% python3 -q
>>> import numpy as np
>>> np.set_printoptions(precision=2, suppress=True, linewidth=200, sign=" ")
>>> rd = lambda a: np.round(a, 2) + 0
>>> X = np.load("case6.npy")
>>> X
array([[-0.24, -0.65, -0.05, -1.  , -0.27],
       [ 0.57,  0.75, -0.67,  1.  ,  0.19],
       [-0.83,  0.99,  0.99,  1.  , -0.64],
       [ 0.75,  0.91, -0.88,  1.  ,  0.13],
       [-0.97, -0.65,  1.  ,  0.97,  0.2 ],
       [-0.34,  0.11,  0.77,  1.  ,  0.24],
       [-0.79,  0.95,  0.99,  1.  , -0.24],
       [-0.17, -1.  ,  0.05, -0.99,  0.73],
       [-0.93, -1.  ,  0.98, -1.  , -0.08],
       [ 0.1 , -0.85,  0.18,  1.  ,  0.66],
       [ 0.41, -0.23, -0.94, -1.  , -0.61],
       [-0.97,  0.49,  1.  , -0.17, -0.48],
       [ 0.13,  0.74, -0.17,  0.65, -0.23],
       [-0.92, -0.81,  1.  ,  1.  ,  0.71],
       [ 0.75,  0.99, -0.98, -1.  , -0.85],
       [-0.72,  0.92,  0.97,  0.99, -0.35],
       [ 1.  ,  0.82, -1.  , -0.97, -0.17],
       [ 0.68,  0.99, -0.96, -0.98, -0.77],
       [-0.38,  0.99,  0.86,  1.  , -0.41],
       [-0.98, -0.99,  1.  ,  1.  ,  0.76],
       [-0.58,  0.99,  0.82, -0.69, -0.8 ],
       [ 0.98,  0.89, -1.  , -0.99, -0.4 ],
       [ 0.09, -0.62, -0.21, -0.35,  0.23],
       [ 0.54,  0.87, -0.93, -1.  , -0.69],
       [ 0.14, -0.94, -0.48, -0.98,  0.35],
       [ 0.45,  0.92, -0.38,  1.  ,  0.04],
       [ 0.66,  0.98, -0.96, -1.  , -0.8 ],
       [-0.32, -0.1 ,  0.53, -0.39, -0.06],
       [ 0.38,  0.96, -0.48,  0.98, -0.36],
       [ 0.07, -0.91, -0.82, -1.  , -0.41],
       [-0.46,  0.89,  0.79,  0.8 , -0.42],
       [-0.56, -0.35,  0.67, -1.  , -0.35],
       [ 0.29, -0.7 , -0.85, -1.  , -0.28],
       [-0.91, -0.98,  0.98, -1.  ,  0.05],
       [-0.46,  0.78,  0.59, -0.98, -0.61],
       [-0.12,  0.78,  0.04, -0.92, -0.51],
       [ 0.31,  0.87, -0.18,  1.  ,  0.01],
       [-0.8 , -0.23,  0.96, -0.96, -0.3 ]])
>>> D = np.linalg.norm(X[:, None] - X[None], axis=-1)
>>> np.unravel_index(D.round(6).argmax(), D.shape)
(np.int64(14), np.int64(19))
>>> rd(D[:5, :5])
array([[ 0.  ,  2.69,  2.87,  2.87,  2.4 ],
       [ 2.69,  0.  ,  2.34,  0.33,  2.67],
       [ 2.87,  2.34,  0.  ,  2.57,  1.85],
       [ 2.87,  0.33,  2.57,  0.  ,  2.99],
       [ 2.4 ,  2.67,  1.85,  2.99,  0.  ]])
>>> D.shape
(38, 38)
>>> np.linalg.matrix_rank(D ** 2)
np.int64(7)
>>> Y = np.c_[X[:, :4] @ np.array([[0, 2, 2, -1], [3, 1, -1, -3], [2, 3, -1, -1], [-2, -3, -2, -3]]), np.array([1, 3, -3, 2, 0, 1, -3, 3, -3, -3, -1, -3, -1, 2, 2, 3, -2, 0, 2, 1, 0, -1, 1, 0, 1, 1, 3, -1, 1, -2, -2, 2, -2, 2, -3, 3, 0, 0])]
>>> rd(Y)
array([[-0.05,  1.72,  2.22,  5.24,  1.  ],
       [-1.09, -3.12, -0.94, -5.15,  3.  ],
       [ 2.95, -0.7 , -5.64, -6.13, -3.  ],
       [-1.03, -3.23, -0.53, -5.6 ,  2.  ],
       [-1.89, -2.5 , -4.23, -0.99,  0.  ],
       [-0.13, -1.26, -3.56, -3.76,  1.  ],
       [ 2.83, -0.66, -5.52, -6.05, -3.  ],
       [-0.92,  1.78,  2.59,  6.09,  3.  ],
       [ 0.96,  3.08,  0.16,  5.95, -3.  ],
       [-4.19, -3.11, -1.13, -0.73, -3.  ],
       [-0.57,  0.77,  3.99,  4.22, -1.  ],
       [ 3.81,  2.06, -3.09, -0.99, -3.  ],
       [ 0.58, -1.46, -1.61, -4.13, -1.  ],
       [-2.43, -2.65, -4.03, -0.65,  2.  ],
       [ 3.01,  2.55,  3.49,  0.26,  2.  ],
       [ 2.72, -0.58, -5.31, -5.98,  3.  ],
       [ 2.4 ,  2.73,  4.12,  0.45, -2.  ],
       [ 3.01,  2.41,  3.29,  0.25,  0.  ],
       [ 2.69, -0.19, -4.61, -6.45,  2.  ],
       [-2.97, -2.95, -3.97, -0.05,  1.  ],
       [ 5.99,  4.36, -1.59, -1.14,  0.  ],
       [ 2.65,  2.82,  4.05,  0.32, -1.  ],
       [-1.58, -0.02,  1.71,  3.03,  1.  ],
       [ 2.75,  2.16,  3.14,  0.78,  0.  ],
       [-1.82,  0.84,  3.66,  6.1 ,  1.  ],
       [ 0.  , -2.32, -1.64, -5.83,  1.  ],
       [ 3.02,  2.42,  3.3 ,  0.36,  3.  ],
       [ 1.54,  2.02, -0.29,  1.26, -1.  ],
       [-0.04, -2.66, -1.68, -5.72,  1.  ],
       [-2.37, -0.23,  3.87,  6.48, -2.  ],
       [ 2.65, -0.06, -4.2 , -5.4 , -2.  ],
       [ 2.29,  3.54,  0.56,  3.94,  2.  ],
       [-1.8 ,  0.33,  4.13,  5.66, -2.  ],
       [ 1.02,  3.14,  0.18,  5.87,  2.  ],
       [ 5.48,  4.57, -0.33,  0.47, -3.  ],
       [ 4.26,  3.42,  0.78,  0.5 ,  3.  ],
       [ 0.25, -2.05, -2.07, -5.74,  0.  ],
       [ 3.15,  3.93, -0.41,  3.41,  0.  ]])
>>> np.linalg.matrix_rank(Y)
np.int64(5)
>>> rd(np.linalg.norm(Y - X @ np.linalg.lstsq(X, Y)[0], axis=0))
array([  0.  ,   0.  ,   0.  ,   0.  ,  11.51])
>>> rd(np.linalg.norm(np.linalg.qr(X)[0].T @ Y, axis=0) ** 2 / ((Y ** 2).sum(axis=0) + 1e-12))
array([ 1.  ,  1.  ,  1.  ,  1.  ,  0.12])
